>>> import numpy as np
>>> import numpy.linalg as la
>>> np.set_printoptions(suppress=True, linewidth=200)
>>> rnd = lambda a: np.round(a, 2) + 0
>>> J = np.load("a.npy")
>>> J
array([[ 1,  2, -1],
       [ 3,  1, -3],
       [ 6,  3, -6],
       [ 4,  1, -4]])
>>> rank = la.matrix_rank(J)
>>> print(rank)
2
>>> ns = la.svd(J)[2][rank:].T
>>> rnd(J @ ns)
array([[0.],
       [0.],
       [0.],
       [0.]])
>>> [int(la.matrix_rank(J[:, :j + 1])) for j in range(3)]
[1, 2, 2]
>>> print([int(la.matrix_rank(np.delete(J, i, axis=0))) for i in range(4)])
[2, 2, 2, 2]
>>> rnd(ns @ ns.T)
array([[0.5, 0. , 0.5],
       [0. , 0. , 0. ],
       [0.5, 0. , 0.5]])
>>> print(ns.shape)
(3, 1)
>>> print([int(la.matrix_rank(J[:i])) for i in range(1, len(J) + 1)])
[1, 2, 2, 2]
>>> la.matrix_rank(J.T @ J), la.matrix_rank(J @ J.T)
(np.int64(2), np.int64(2))
>>> rnd(J @ la.pinv(J) @ J)
array([[ 1.,  2., -1.],
       [ 3.,  1., -3.],
       [ 6.,  3., -6.],
       [ 4.,  1., -4.]])
>>> U, sig, Vh = la.svd(J)
>>> np.argmax(sig[:-1] / (sig[1:] + 1e-6)) + 1
np.int64(2)
>>> Y = U[:, :2] @ np.diag(sig[:2]) @ Vh[:2]
>>> print(rnd(la.norm(J - Y, 2)), rnd(sig[2]))
0.0 0.0
>>> print(rnd(Y))
[[ 1.  2. -1.]
 [ 3.  1. -3.]
 [ 6.  3. -6.]
 [ 4.  1. -4.]]
>>> r0 = np.array([2, 0, 0, 1])
>>> A = r0[np.abs(np.subtract.outer(np.arange(4), np.arange(4)))]
>>> A
array([[2, 0, 0, 1],
       [0, 2, 0, 0],
       [0, 0, 2, 0],
       [1, 0, 0, 2]])
>>> A.reshape(-1, 2)
array([[2, 0],
       [0, 1],
       [0, 2],
       [0, 0],
       [0, 0],
       [2, 0],
       [1, 0],
       [0, 2]])
>>> A.reshape(2, -1)
array([[2, 0, 0, 1, 0, 2, 0, 0],
       [0, 0, 2, 0, 1, 0, 0, 2]])
>>> A.ravel(order="F")
array([2, 0, 0, 1, 0, 2, 0, 0, 0, 0, 2, 0, 1, 0, 0, 2])
>>> blk = A.reshape(4, 2, -1)
>>> blk.shape
(4, 2, 2)
>>> np.einsum("ihd,jhd->hij", blk, blk).shape
(2, 4, 4)
>>> blk.sum(axis=1)
array([[2, 1],
       [0, 2],
       [2, 0],
       [1, 2]])
>>> blk[:, 0]
array([[2, 0],
       [0, 2],
       [0, 0],
       [1, 0]])
>>> np.einsum("ihd,ihd->ih", blk, blk)
array([[4, 1],
       [4, 0],
       [0, 4],
       [1, 4]])
>>> blk.transpose(1, 0, 2)
array([[[2, 0],
        [0, 2],
        [0, 0],
        [1, 0]],

       [[0, 1],
        [0, 0],
        [2, 0],
        [0, 2]]])
